$ ipython --no-banner

In [1]: import numpy as np

In [2]: import numpy.linalg as la

In [3]: np.set_printoptions(suppress=True, linewidth=120)

In [4]: A = np.loadtxt("arr.csv", delimiter=",")

In [5]: A
Out[5]: 
array([[ 0., -2.,  0.,  3.,  2.,  1.],
       [ 2.,  1.,  6.,  2.,  3., -2.],
       [-1.,  1., -3.,  1.,  3.,  0.],
       [-2.,  2., -6.,  1., -2., -3.],
       [-2.,  0., -6.,  1.,  0.,  1.],
       [ 3., -1.,  9.,  0., -2.,  1.]])

In [6]: # rows and columns are dependent

In [7]: other = A / la.norm(A, axis=1, keepdims=True)

In [8]: cov = other @ other.T

In [9]: cov.round(1) + 0
Out[9]: 
array([[ 1. ,  0.2,  0.4, -0.2,  0.1,  0. ],
       [ 0.2,  1. , -0.2, -0.6, -0.8,  0.7],
       [ 0.4, -0.2,  1. ,  0.5,  0.7, -0.8],
       [-0.2, -0.6,  0.5,  1. ,  0.8, -0.8],
       [ 0.1, -0.8,  0.7,  0.8,  1. , -0.9],
       [ 0. ,  0.7, -0.8, -0.8, -0.9,  1. ]])

In [10]: cov[0].round(1) + 0
Out[10]: array([ 1. ,  0.2,  0.4, -0.2,  0.1,  0. ])

In [11]: round(np.degrees(np.arccos(np.clip(cov[0, 3], -1, 1))), 1)
Out[11]: np.float64(104.3)

In [12]: other = np.array([[3, 0], [1, 2], [1, 3], [2, 3], [2, 3], [3, 3]])

In [13]: print(np.einsum("ik,kj->ij", A, other))
[[ 11.  14.]
 [ 17.  29.]
 [  3.   5.]
 [-21. -26.]
 [ -7. -12.]
 [ 16.  22.]]

In [14]: A @ other
Out[14]: 
array([[ 11.,  14.],
       [ 17.,  29.],
       [  3.,   5.],
       [-21., -26.],
       [ -7., -12.],
       [ 16.,  22.]])

In [15]: print(other.T @ A.T)
[[ 11.  17.   3. -21.  -7.  16.]
 [ 14.  29.   5. -26. -12.  22.]]

In [16]: np.einsum("ik,kj->ji", A, other)
Out[16]: 
array([[ 11.,  17.,   3., -21.,  -7.,  16.],
       [ 14.,  29.,   5., -26., -12.,  22.]])

In [17]: la.matrix_rank(np.vstack([A, other.T]))
Out[17]: np.int64(6)

In [18]: print(np.einsum("ij,ij->i", A, A))
[18. 58. 21. 58. 42. 96.]

In [19]: U, sigma, vt = la.svd(A)

In [20]: np.argmax(sigma[:-1] / (sigma[1:] + 1e-6)) + 1
Out[20]: np.int64(5)

In [21]: sigma.round(1) + 0
Out[21]: array([14.9,  6.2,  4.8,  3. ,  1. ,  0. ])

In [22]: other = U[:, :5] @ np.diag(sigma[:5]) @ vt[:5]

In [23]: np.round(la.norm(A - other) / la.norm(A), 1)
Out[23]: np.float64(0.0)

In [24]: round(float(np.abs(A - other).max()), 1)
Out[24]: 0.0

In [25]: round(float(la.norm(A - other, 2)), 1), round(sigma[5], 1)
Out[25]: (0.0, np.float64(0.0))

In [26]: la.matrix_rank(A, rtol=0.1)
Out[26]: np.int64(4)

In [27]: [round(float(x), 1) for x in la.svd(A, compute_uv=False)[:3]]
Out[27]: [14.9, 6.2, 4.8]

In [28]: rng = np.random.default_rng(58)

In [29]: other = A + rng.integers(-2, 3, (6, 5)) @ rng.integers(-2, 3, (5, 6))

In [30]: other
Out[30]: 
array([[  4.,  -6.,  -2.,   4.,  10.,  -5.],
       [  0.,   1.,   3.,  -4.,   3.,  -6.],
       [  5.,   5.,   0.,   6.,   4.,   9.],
       [ -4.,  -2., -10.,  -4.,   0., -13.],
       [ -7.,   0.,  -8.,  -4.,   5.,  -1.],
       [  8.,  -5.,  12.,   9.,  -2.,   2.]])

In [31]: print(np.round(la.svd(other - A, compute_uv=False), 1) + 0)
[22.  13.6  7.9  4.2  0.6  0. ]

In [32]: np.abs(other - A).sum(axis=1)
Out[32]: array([25., 15., 28., 27., 19., 22.])

In [33]: F = np.loadtxt("dump.csv", delimiter=",")

In [34]: F
Out[34]: 
array([[ 0., -4.,  0.,  0.],
       [ 4.,  0., -3., -3.],
       [ 0.,  3.,  0.,  3.],
       [ 0.,  3., -3.,  0.]])

In [35]: # skew, so no eigenvalue has a real part

In [36]: round(float(la.norm(F) ** 2 / la.norm(F, 2) ** 2), 1)
Out[36]: 2.2

In [37]: np.round(la.norm(F, 2), 1)
Out[37]: np.float64(6.3)

In [38]: np.round(la.norm(F, axis=0), 1)
Out[38]: array([4. , 5.8, 4.2, 4.2])

In [39]: round(float(la.norm(F[2] - F[0])), 1)
Out[39]: 7.6

In [40]: print(np.round(la.norm(F[2], 1), 1), round(la.norm(F[2], np.inf), 1))
6.0 3.0

In [41]: f = np.array([2, 0, 2, 3])

In [42]: other = F + np.outer(f, np.eye(4)[0])

In [43]: la.matrix_rank(other - F)
Out[43]: np.int64(1)

In [44]: la.matrix_rank(la.inv(other) - la.inv(F), tol=1e-8)
Out[44]: np.int64(1)

In [45]: np.round(la.det(other) / la.det(F), 1), round(float(1 + la.solve(F, f)[0]), 1)
Out[45]: (np.float64(0.8), 0.8)

In [46]: other
Out[46]: 
array([[ 2., -4.,  0.,  0.],
       [ 4.,  0., -3., -3.],
       [ 2.,  3.,  0.,  3.],
       [ 3.,  3., -3.,  0.]])

In [47]: other = la.invert(F)
AttributeError: module 'numpy.linalg' has no attribute 'invert'


In [48]: other = la.inv(F)

In [49]: np.round(F @ other, 1) + 0
Out[49]: 
array([[1., 0., 0., 0.],
       [0., 1., 0., 0.],
       [0., 0., 1., 0.],
       [0., 0., 0., 1.]])

In [50]: np.round(la.inv(other), 1)
Out[50]: 
array([[-0., -4., -0., -0.],
       [ 4.,  0., -3., -3.],
       [ 0.,  3.,  0.,  3.],
       [-0.,  3., -3., -0.]])

In [51]: (np.abs(other) > 1e-9).astype(int)
Out[51]: 
array([[0, 1, 1, 1],
       [1, 0, 0, 0],
       [1, 0, 0, 1],
       [1, 0, 1, 0]])

In [52]: round(float(la.det(F) * la.det(other)), 1)
Out[52]: 1.0

In [53]: other.round(1)
Out[53]: 
array([[ 0. ,  0.2,  0.2, -0.2],
       [-0.2, -0. , -0. , -0. ],
       [-0.2, -0. , -0. , -0.3],
       [ 0.2,  0. ,  0.3,  0. ]])

In [54]: J = np.load("w.npy")

In [55]: J
Out[55]: 
array([[ 0.5, -0.4, -2.2, -2. , -1.3],
       [ 0.6,  0.3,  1.1, 10. ,  0.3],
       [-0.6, -1.4, -1.4,  0. ,  1.1]])

In [56]: cov = J.T @ J

In [57]: np.round(la.eigvalsh(cov)[::-1], 1) + 0
Out[57]: array([107.1,   6.9,   4.1,   0. ,   0. ])

In [58]: print(np.round(np.diag(cov), 1))
[  1.    2.2   8.  104.    3. ]

In [59]: np.allclose(cov, cov.T)
Out[59]: True

In [60]: vec = np.array([0, 0, 0, 2, 1])

In [61]: a = np.maximum(J @ vec, 0)

In [62]: np.round(J.T @ a, 1)
Out[62]: array([ 11.5,   4.6,  20.8, 203. ,   7.3])

In [63]: J * (a > 1e-9)[:, None]
Out[63]: 
array([[ 0. , -0. , -0. , -0. , -0. ],
       [ 0.6,  0.3,  1.1, 10. ,  0.3],
       [-0.6, -1.4, -1.4,  0. ,  1.1]])

In [64]: print(np.round(np.tanh(J @ vec), 1))
[-1.   1.   0.8]
